>>> import numpy as np
>>> import numpy.linalg as la
>>> np.set_printoptions(suppress=True, linewidth=100)
>>> K = np.load("w.npy")
>>> print(K.round(1) + 0)
[[ 1.   0.1  0.   0.1]
 [ 0.1  0.8  0.1 -0.4]
 [ 0.   0.1  0.9  0.2]
 [ 0.1 -0.4  0.2  0.3]]
>>> A2 = np.array([[3, 0, 5], [4, 4, 3]])
>>> Z = np.kron(A2, K)
>>> print(round(la.norm(Z, 2), 1), round(float(la.norm(A2, 2) * la.norm(K, 2)), 1))
8.0 8.0
>>> print(Z.shape)
(8, 12)
>>> print(la.matrix_rank(Z))
6
>>> print(round(la.det(K[::-1]), 1))
0.0
>>> print(np.round(la.eigvals(K), 1) + 0)
[1. 0. 1. 1.]
>>> print(np.round(la.det(2 * K), 1), np.round(la.det(K), 1))
0.0 0.0
>>> print(round(float(la.det(K.T)), 1))
0.0
>>> m1 = np.load("arr.npy")
>>> print(m1)
[[-2.  0. -3.  0.  0.]
 [ 0. -2.  0. -3. -3.]
 [-3.  0. -2.  0.  0.]
 [ 0. -3.  0. -2. -3.]
 [ 0. -3.  0. -3. -2.]]
>>> th = np.radians(15)
>>> R = np.eye(5)
>>> R[4, 4] = R[1, 1] = np.cos(th)
>>> R[4, 1], R[1, 4] = -np.sin(th), np.sin(th)
>>> print(R.round(1))
[[ 1.   0.   0.   0.   0. ]
 [ 0.   1.   0.   0.   0.3]
 [ 0.   0.   1.   0.   0. ]
 [ 0.   0.   0.   1.   0. ]
 [ 0.  -0.3  0.   0.   1. ]]
>>> A2 = m1 @ R.T
>>> print(np.round(la.svd(m1, compute_uv=False), 1), np.round(la.svd(A2, compute_uv=False), 1))
[8. 5. 1. 1. 1.] [8. 5. 1. 1. 1.]
>>> print(np.round(np.abs(A2 - m1).max(axis=0), 1))
[0.  0.7 0.  0.  0.9]
>>> print(np.all(la.eigvalsh(m1) > 0))
False
>>> print([round(float(la.det(m1[:i, :i])), 2) + 0 for i in range(1, 6)])
[-2.0, 4.0, 10.0, 25.0, 40.0]
>>> A2 = np.array([[1, 2], [2, 3], [1, 3], [0, 2]])
>>> Z = np.array([[0, -2, -2], [2, -2, 2]])
>>> A = A2 @ Z
>>> print(A)
[[  4  -6   2]
 [  6 -10   2]
 [  6  -8   4]
 [  4  -4   4]]
>>> W1 = np.array([[-1, -1, 1], [1, -2, -2], [-2, 0, 2]])
>>> c = np.array([5, 3, 5])
>>> act = np.maximum(A @ W1 + c, 0)
>>> print((act > 0).mean(axis=0))
[0. 1. 1.]
>>> print((act > 0).astype(int))
[[0 1 1]
 [0 1 1]
 [0 1 1]
 [0 1 1]]
>>> Z = np.array([[3, 2], [0, 0], [0, -1]])
>>> print(W1 @ Z)
[[-3 -3]
 [ 3  4]
 [-6 -6]]
>>> print(act @ Z)
[[  0 -25]
 [  0 -35]
 [  0 -35]
 [  0 -25]]
>>> U, sv, Vt = la.svd(A)
>>> vecs = Vt[:(sv > 1e-8).sum()]
>>> rng = np.random.default_rng(176)
>>> x = A[0] + 2 * A[2] + rng.integers(2) * np.eye(3)[2]
>>> print(x)
[ 16. -22.  10.]
>>> print(la.matrix_rank(np.vstack([A, x])))
2
>>> print(np.round(vecs.T @ vecs, 1))
[[ 0.3 -0.3  0.3]
 [-0.3  0.8  0.2]
 [ 0.3  0.2  0.8]]
>>> print(round(la.norm(x - vecs.T @ vecs @ x), 1))
0.0
>>> print(round(np.trace(la.pinv(A) @ A), 1))
2.0
>>> print(np.allclose(A[:-1].T @ la.lstsq(A[:-1].T, A[-1])[0], A[-1]))
True
>>> rank = la.matrix_rank(A)
>>> print(rank)
2
>>> ns = la.svd(A)[2][rank:].T
>>> print(np.allclose(A @ ns, 0))
True
>>> print([int(la.matrix_rank(np.delete(A, i, axis=0))) for i in range(4)])
[2, 2, 2, 2]
>>> print(ns.shape)
(3, 1)
>>> print([int(la.matrix_rank(A[:, :j + 1])) for j in range(3)])
[1, 2, 2]
>>> print([int(la.matrix_rank(A[:i])) for i in range(1, len(A) + 1)])
[1, 2, 2, 2]
>>> print(np.round(A @ ns, 1) + 0)
[[0.]
 [0.]
 [0.]
 [0.]]
>>> print(np.round(ns[:, 0] / ns[np.abs(ns[:, 0]).round(6).argmax(), 0], 1))
[ 1.   0.5 -0.5]
>>> feats = np.load("x.npy")
>>> print(feats.round(1))
[[-3.4 -0.9  0.6  0. ]
 [-2.9  0.3  1.1  0. ]
 [-2.8  0.4  1.2  0. ]
 [-2.7  0.6  1.3  0. ]
 [-2.4  1.3  1.6  0. ]
 [-0.7  4.5  3.3  0. ]
 [-2.5  0.9  1.5  0. ]
 [-2.5  0.9  1.5  0. ]
 [-1.9  2.2  2.1  0. ]
 [-1.9  2.1  2.1  0. ]
 [-2.5  1.1  1.5  0. ]
 [-2.8  0.4  1.2  0. ]]
>>> print(np.argsort(-la.norm(A, axis=0).round(6), kind="stable")[:3])
[1 0 2]
>>> print(la.cond(A) > 100)
True
>>> print([round(float(x), 1) for x in la.svd(A, compute_uv=False)[:3]])
[18.7, 3.1, 0.0]
>>> print(round(float(la.norm(A, 2) / la.norm(A)), 1))
1.0
>>> print(la.matrix_rank(A, rtol=0.1))
2
>>> r0, g = feats[0], feats[7]
>>> print(round(r0 @ r0, 1))
12.8
>>> print(round(float(r0 @ g), 1))
8.8
>>> p = (r0 @ g) / (r0 @ r0) * r0
>>> print(np.round(g - p, 1))
[-0.2  1.5  1.1  0. ]
>>> def softmax(z):
...     e = np.exp(z - z.max(axis=-1, keepdims=True))
...     return e / e.sum(axis=-1, keepdims=True)
... 
>>> print(np.round(softmax(feats[6]), 1) + 0)
[0.  0.3 0.5 0.1]
>>> scores = feats @ feats.T / np.sqrt(4)
>>> print(np.round(softmax(scores)[6] @ feats, 1))
[-2.2  1.5  1.8  0. ]
>>> print(softmax(scores).round(6).argmax(axis=1))
[0 0 0 0 5 5 5 5 5 5 5 0]
>>> print(np.round(softmax(scores + np.triu(np.full(scores.shape, -np.inf), 1)), 1) + 0)
[[1.  0.  0.  0.  0.  0.  0.  0.  0.  0.  0.  0. ]
 [0.6 0.4 0.  0.  0.  0.  0.  0.  0.  0.  0.  0. ]
 [0.4 0.3 0.3 0.  0.  0.  0.  0.  0.  0.  0.  0. ]
 [0.3 0.2 0.2 0.2 0.  0.  0.  0.  0.  0.  0.  0. ]
 [0.1 0.2 0.2 0.2 0.3 0.  0.  0.  0.  0.  0.  0. ]
 [0.  0.  0.  0.  0.  1.  0.  0.  0.  0.  0.  0. ]
 [0.1 0.1 0.1 0.1 0.1 0.3 0.1 0.  0.  0.  0.  0. ]
 [0.1 0.1 0.1 0.1 0.1 0.2 0.1 0.1 0.  0.  0.  0. ]
 [0.  0.  0.  0.  0.  0.9 0.  0.  0.1 0.  0.  0. ]
 [0.  0.  0.  0.  0.  0.8 0.  0.  0.1 0.1 0.  0. ]
 [0.  0.1 0.1 0.1 0.1 0.2 0.1 0.1 0.1 0.1 0.1 0. ]
 [0.1 0.1 0.1 0.1 0.1 0.  0.1 0.1 0.1 0.1 0.1 0.1]]
>>> print(np.unravel_index(np.abs(feats).argmax(), feats.shape))
(np.int64(5), np.int64(1))
>>> print(np.round(la.svd(feats, compute_uv=False), 1) + 0)
[10.9  5.3  0.   0. ]
>>> print(la.matrix_rank(feats))
2
>>> print(np.count_nonzero(feats))
36
>>> print(round(float(la.norm(feats)), 1))
12.1
>>> print(np.round(feats.sum(axis=0), 1))
[-29.   13.9  19.    0. ]
>>> U, sv, Vt = la.svd(feats)
>>> vecs = Vt[:(sv > 1e-8).sum()]
>>> x = feats[4] + -1 * feats[1] + rng.integers(2) * np.eye(4)[3]
>>> print(x.round(1))
[0.5 1.  0.5 1. ]
>>> print(np.allclose(vecs.T @ vecs @ x, x))
False
>>> print(np.round(la.norm(x - vecs.T @ vecs @ x), 1))
1.0
>>> print(la.matrix_rank(np.vstack([feats, x])))
3
>>> F = np.load("case6.npy")
>>> print(F)
[[-4 -1  0 -3  1]
 [-1  0  0  2  2]
 [ 0  0 -2 -2  0]
 [-3  2 -2 -4  3]
 [ 1  2  0  3  4]]
>>> idx = rng.permutation(5)
>>> A2 = F[:, idx] * rng.choice([-1, 1], 5)
>>> print(A2)
[[-3 -4 -1 -1  0]
 [ 2 -1 -2  0  0]
 [-2  0  0  0 -2]
 [-4 -3 -3  2 -2]
 [ 3  1 -4  2  0]]
>>> U, _, Vt = la.svd(F.T @ A2)
>>> print(np.round(la.lstsq(F, A2)[0], 1) + 0)
[[ 0.  1.  0.  0.  0.]
 [ 0.  0.  0.  1.  0.]
 [ 0.  0.  0.  0.  1.]
 [ 1.  0.  0.  0.  0.]
 [ 0.  0. -1.  0.  0.]]
>>> print(idx)
[3 0 4 1 2]
>>> print(np.round(U @ Vt, 1) + 0)
[[ 0.  1.  0.  0.  0.]
 [ 0.  0.  0.  1.  0.]
 [ 0.  0.  0.  0.  1.]
 [ 1.  0.  0.  0.  0.]
 [ 0.  0. -1.  0.  0.]]
>>> arr = np.load("dump.npy")
>>> print(arr)
[[-45  -8   2  -3]
 [ -7 -35   0  -5]
 [  2  -2 -39   4]
 [  6  -1   2  -1]]
>>> vals, vecs = la.eig(arr)
>>> print(np.round(np.sort(la.eigvals(arr @ arr)), 1))
[   0.8  976.2 1545.6 2359.5]
>>> print(np.round(np.sort(la.eigvals(arr.T)), 1))
[-48.6 -39.3 -31.2  -0.9]
>>> print(vals.round(1))
[ -0.9 -48.6 -31.2 -39.3]
>>> print(np.round(arr @ vecs[:, 0] - vals[0] * vecs[:, 0], 1) + 0)
[0. 0. 0. 0.]
>>> print(la.cond(arr) > 100)
False
>>> U, sv, Vt = la.svd(arr, full_matrices=False)
>>> print(np.round(U.T @ U, 1) + 0)
[[1. 0. 0. 0.]
 [0. 1. 0. 0.]
 [0. 0. 1. 0.]
 [0. 0. 0. 1.]]
>>> print(np.round(np.abs(Vt[0]), 1))
[0.9 0.5 0.1 0.1]
>>> print(np.round(np.sqrt((sv ** 2).sum()), 1), round(float(la.norm(arr)), 1))
70.6 70.6
>>> print(np.allclose(U * sv @ Vt, arr))
True
>>> print(U.shape, sv.shape, Vt.shape)
(4, 4) (4,) (4, 4)
>>> print(sv.round(1))
[49.7 39.4 31.1  0.9]
>>> print(np.round(U.T @ arr @ Vt.T, 1) + 0)
[[49.7  0.   0.   0. ]
 [ 0.  39.4  0.   0. ]
 [ 0.   0.  31.1  0. ]
 [ 0.   0.   0.   0.9]]
>>> print(np.round(la.det(arr.T), 1))
51783.0
>>> print(np.round(la.eigvals(arr), 1))
[ -0.9 -48.6 -31.2 -39.3]
>>> print(np.einsum("ii->", arr))
-120
>>> print(np.round(np.poly(arr), 1))
[    1.   120.  4759. 63705. 51783.]
>>> print(np.kron(np.eye(2, dtype=int), arr))
[[-45  -8   2  -3   0   0   0   0]
 [ -7 -35   0  -5   0   0   0   0]
 [  2  -2 -39   4   0   0   0   0]
 [  6  -1   2  -1   0   0   0   0]
 [  0   0   0   0 -45  -8   2  -3]
 [  0   0   0   0  -7 -35   0  -5]
 [  0   0   0   0   2  -2 -39   4]
 [  0   0   0   0   6  -1   2  -1]]
>>> A2 = np.array([[0, 1], [0, 2], [1, 2], [2, 2]])
>>> print(la.matrix_rank(arr @ A2))
2
>>> A2 @ arr
Traceback (most recent call last):
  File "<python-input-121>", line 1, in <module>
    A2 @ arr
    ~~~^~~~~
ValueError: matmul: Input operand 1 has a mismatch in its core dimension 0, with gufunc signature (n?,k),(k,m?)->(n?,m?) (size 4 is different from 2)
>>> mat = np.loadtxt("sample8.csv", delimiter=",")
>>> print(mat)
[[0. 0. 0.]
 [0. 0. 0.]
 [0. 0. 0.]
 [9. 8. 0.]
 [5. 7. 1.]
 [1. 1. 1.]
 [1. 1. 1.]
 [0. 0. 0.]
 [1. 1. 1.]
 [9. 8. 0.]
 [0. 0. 0.]
 [9. 8. 0.]
 [6. 8. 2.]
 [9. 8. 0.]
 [0. 0. 0.]
 [0. 0. 0.]
 [9. 8. 0.]]
>>> A2 = np.c_[mat[:, :1] @ np.array([[0]]), np.array([0, 1, -2, 1, -2, 3, 0, 5, 2, 1, 1, 5, 4, 1, 2, 0, 1])]
>>> print(A2)
[[ 0.  0.]
 [ 0.  1.]
 [ 0. -2.]
 [ 0.  1.]
 [ 0. -2.]
 [ 0.  3.]
 [ 0.  0.]
 [ 0.  5.]
 [ 0.  2.]
 [ 0.  1.]
 [ 0.  1.]
 [ 0.  5.]
 [ 0.  4.]
 [ 0.  1.]
 [ 0.  2.]
 [ 0.  0.]
 [ 0.  1.]]
>>> print(np.round(la.lstsq(mat, A2[:, 0])[0], 1))
[0. 0. 0.]
>>> print(np.round(la.norm(la.qr(mat)[0].T @ A2, axis=0) ** 2 / ((A2 ** 2).sum(axis=0) + 1e-12), 1))
[0.  0.4]
>>> print(np.unique(A2.round(6), axis=0).shape)
(7, 2)
>>> print(np.round(A2 @ la.pinv(A2) @ A2, 1))
[[ 0.  0.]
 [ 0.  1.]
 [ 0. -2.]
 [ 0.  1.]
 [ 0. -2.]
 [ 0.  3.]
 [ 0.  0.]
 [ 0.  5.]
 [ 0.  2.]
 [ 0.  1.]
 [ 0.  1.]
 [ 0.  5.]
 [ 0.  4.]
 [ 0.  1.]
 [ 0.  2.]
 [ 0.  0.]
 [ 0.  1.]]
>>> print(np.allclose(A2[:-1].T @ la.lstsq(A2[:-1].T, A2[-1])[0], A2[-1]))
True
>>> print(la.lstsq(A2[:-1].T, A2[-1])[2])
1
>>> print(np.abs(np.diag(la.qr(A2)[1])) > 1e-9)
[False  True]
>>> x = np.array([-2, -2, 1])
>>> rhs = mat @ x
>>> print(np.round(la.solve(mat.T @ mat, mat.T @ rhs), 1))
[-2. -2.  1.]
>>> print(np.round(la.pinv(mat) @ mat, 1) + 0)
[[1. 0. 0.]
 [0. 1. 0.]
 [0. 0. 1.]]
>>> print(np.round(la.lstsq(mat, rhs)[0], 1))
[-2. -2.  1.]
>>> try:
...     la.solve(mat, rhs)
... except la.LinAlgError as e:
...     print(repr(e))
... 
LinAlgError('Last 2 dimensions of the array must be square')
>>> rhs = rhs + 0.1 * rng.normal(size=17)
>>> print(rhs.round(1) + 0)
[ -0.1   0.   -0.1 -34.1 -22.9  -3.   -2.9  -0.2  -3.1 -33.9  -0.2 -34.1 -26.  -33.9  -0.2   0.
 -34.2]
>>> c, *_ = la.lstsq(mat, rhs)
>>> print(c.round())
[-2. -2.  1.]
>>> print([round(float(la.norm(la.solve(mat.T @ mat + lam * np.eye(3), mat.T @ rhs))), 2) for lam in (0, 1, 10, 100)])
[2.99, 2.92, 2.79, 2.51]
>>> print(round(float(la.norm(rhs - mat @ c)), 1))
0.4
>>> proj = mat @ la.solve(mat.T @ mat, mat.T)
>>> print(np.round(np.diag(proj), 1))
[0.  0.  0.  0.2 0.6 0.3 0.3 0.  0.3 0.2 0.  0.2 0.6 0.2 0.  0.  0.2]
>>> print(la.matrix_rank(np.eye(17) - proj))
14
>>> print(np.round(la.eigvalsh(proj), 1) + 0)
[0. 0. 0. 0. 0. 0. 0. 0. 0. 0. 0. 0. 0. 0. 1. 1. 1.]
>>> Xc = mat - mat.mean(axis=0)
>>> vecs = la.svd(Xc)[2][:1]
>>> A2 = Xc - Xc @ vecs.T @ vecs
>>> print(np.round((Xc @ vecs.T).std(axis=0), 1))
[5.4]
>>> print(np.round(la.norm(A2) / la.norm(Xc), 1))
0.2
>>> J = np.eye(3, dtype=int)[rng.permutation(3)] * np.array([1, 1, 3])
>>> print(J)
[[0 1 0]
 [1 0 0]
 [0 0 3]]
>>> proj = np.triu(np.array([[3, 3, 3], [2, 3, 1], [1, 0, 0]]), 1) + np.eye(3)
>>> A2 = proj @ J @ la.inv(proj)
>>> print(A2)
[[ 3. -8.  8.]
 [ 1. -3.  3.]
 [ 0.  0.  3.]]
>>> print(np.poly(A2))
[ 1. -3. -1.  3.]
>>> print(la.matrix_rank(A2))
3
>>> print(proj @ J - J @ proj)
[[ 3.  0.  8.]
 [ 0. -3.  0.]
 [ 0.  0.  0.]]
>>> print(np.trace(A2), np.trace(J))
3.0 3
>>> x = np.array([3, 2, 4])
>>> print(A2 @ np.ones(3))
[3. 1. 3.]
>>> print(np.einsum("ij,j->i", A2, x))
[25.  9. 12.]
>>> print(A2 @ x)
[25.  9. 12.]
>>> print(A2 @ np.eye(3)[1])
[-8. -3.  0.]
>>> print(A2 * x)
[[  9. -16.  32.]
 [  3.  -6.  12.]
 [  0.   0.  12.]]
>>> print(la.norm(A2 @ x) <= la.norm(A2, 2) * la.norm(x) + 1e-9)
True
>>> print((A2 @ x).argmax())
0
>>> print(np.sign((A2 @ x).round(6)))
[1. 1. 1.]
>>> print(np.all(la.eigvalsh(J) > 0))
False
